$ python -q
>>> import numpy as np
>>> np.set_printoptions(precision=2, suppress=True, linewidth=140, sign=" ")
>>> tidy = lambda a: np.round(a, 2) + 0
>>> arr = np.load("block0.npy")
>>> print(arr)
[[  8.   4.   5.]
 [  0.  -1.   0.]
 [-10.  -4.  -7.]]
>>> rng = np.random.default_rng(3968)
>>> Y = arr + rng.integers(-2, 3, (3, 1)) @ rng.integers(-2, 3, (1, 3))
>>> print(Y)
[[  8.   4.   5.]
 [  2.  -5.   0.]
 [-12.   0.  -7.]]
>>> print(tidy(np.linalg.svd(Y - arr, compute_uv=False)))
[ 6.32  0.    0.  ]
>>> print(np.linalg.matrix_rank(Y - arr, tol=1e-8))
1
>>> x = np.array([9, 6, 9])
>>> h1 = np.maximum(Y @ x, 0)
>>> print(h1)
[ 141.    0.    0.]
>>> print(np.maximum(Y @ x, 0) - np.maximum(-Y @ x, 0))
[ 141.  -12. -171.]
>>> print(Y.T @ h1)
[ 1128.   564.   705.]
>>> print(np.flatnonzero(h1 > 1e-9))
[ 0]
>>> print((arr + arr.T) / 2)
[[ 8.   2.  -2.5]
 [ 2.  -1.  -2. ]
 [-2.5 -2.  -7. ]]
>>> print(np.allclose(arr, arr.T))
False
>>> print(np.allclose(arr @ arr.T, arr.T @ arr))
False
>>> J = np.load("sample0.npy")
>>> print(J)
[[ 18.5   -1.39  -0.05  -8.2   13.57]
 [  5.08  -1.23  -3.82 -23.83  -9.63]
 [  2.43  -6.6    4.35  20.25   3.03]
 [-19.2   -5.24  -0.84  23.05   4.4 ]
 [ 20.34 -11.9    4.6   15.57  10.91]
 [  1.11  -3.69   2.07  -3.65 -14.11]
 [-26.35   4.35   8.76  14.71  -7.4 ]
 [  8.7    2.76  -1.25  10.4   11.76]
 [ -4.87  -6.83  -6.45  25.63 -13.42]
 [ 27.57   0.54  -0.92  10.42  -8.42]
 [ -1.02  -2.48   4.89 -11.33  -5.43]
 [ 18.83  -8.27   4.91 -14.05 -21.07]
 [ 32.27   2.2   -0.22  11.49   5.09]
 [ 12.19  -1.95  -5.18  -4.15  -2.41]
 [ -3.66   5.16   6.04 -12.25 -10.7 ]
 [ 13.41   1.64   2.87  16.01  -6.  ]
 [ 28.21   4.31  -4.2  -10.34  -6.84]
 [  1.42   4.27   1.8    3.63  23.26]
 [ 11.46   2.86  -5.14 -27.76 -20.21]
 [ -0.54   3.27 -10.5  -13.51   1.71]
 [  3.41  -0.46   5.13  -7.38  -4.94]
 [ 22.2   -1.18  -1.79  -3.95   2.83]
 [-26.1   -1.43   0.68   6.51   7.93]
 [ -8.47   5.5   -0.46  25.41   7.74]
 [  4.98 -10.38 -15.77  22.94 -11.3 ]
 [ -6.71  -3.62   3.5   -5.65   2.83]
 [  8.2    4.01   2.3    1.13   4.87]
 [ -0.44   1.94   5.15  12.71  -9.29]
 [  9.91  -1.19  -1.63  -3.34 -11.02]]
>>> ang = np.radians(180)
>>> r_ = np.eye(5)
>>> r_[4, 4] = r_[0, 0] = np.cos(ang)
>>> r_[4, 0], r_[0, 4] = -np.sin(ang), np.sin(ang)
>>> print(tidy(r_))
[[-1.  0.  0.  0.  0.]
 [ 0.  1.  0.  0.  0.]
 [ 0.  0.  1.  0.  0.]
 [ 0.  0.  0.  1.  0.]
 [ 0.  0.  0.  0. -1.]]
>>> Y = J @ r_.T
>>> print(tidy(np.linalg.det(r_)), np.trace(r_))
1.0 1.0
>>> print(tidy(Y))
[[-18.5   -1.39  -0.05  -8.2  -13.57]
 [ -5.08  -1.23  -3.82 -23.83   9.63]
 [ -2.43  -6.6    4.35  20.25  -3.03]
 [ 19.2   -5.24  -0.84  23.05  -4.4 ]
 [-20.34 -11.9    4.6   15.57 -10.91]
 [ -1.11  -3.69   2.07  -3.65  14.11]
 [ 26.35   4.35   8.76  14.71   7.4 ]
 [ -8.7    2.76  -1.25  10.4  -11.76]
 [  4.87  -6.83  -6.45  25.63  13.42]
 [-27.57   0.54  -0.92  10.42   8.42]
 [  1.02  -2.48   4.89 -11.33   5.43]
 [-18.83  -8.27   4.91 -14.05  21.07]
 [-32.27   2.2   -0.22  11.49  -5.09]
 [-12.19  -1.95  -5.18  -4.15   2.41]
 [  3.66   5.16   6.04 -12.25  10.7 ]
 [-13.41   1.64   2.87  16.01   6.  ]
 [-28.21   4.31  -4.2  -10.34   6.84]
 [ -1.42   4.27   1.8    3.63 -23.26]
 [-11.46   2.86  -5.14 -27.76  20.21]
 [  0.54   3.27 -10.5  -13.51  -1.71]
 [ -3.41  -0.46   5.13  -7.38   4.94]
 [-22.2   -1.18  -1.79  -3.95  -2.83]
 [ 26.1   -1.43   0.68   6.51  -7.93]
 [  8.47   5.5   -0.46  25.41  -7.74]
 [ -4.98 -10.38 -15.77  22.94  11.3 ]
 [  6.71  -3.62   3.5   -5.65  -2.83]
 [ -8.2    4.01   2.3    1.13  -4.87]
 [  0.44   1.94   5.15  12.71   9.29]
 [ -9.91  -1.19  -1.63  -3.34  11.02]]
>>> print(tidy(np.linalg.svd(J, compute_uv=False)), tidy(np.linalg.svd(Y, compute_uv=False)))
[ 90.    74.92  54.09  27.53  22.79] [ 90.    74.92  54.09  27.53  22.79]
>>> print(np.abs(Y - J).max(axis=0))
[ 64.54   0.     0.     0.    46.52]
>>> print(np.allclose(np.linalg.norm(J, axis=1), np.linalg.norm(Y, axis=1)))
True
>>> print(np.allclose(J @ J.T, Y @ Y.T))
True
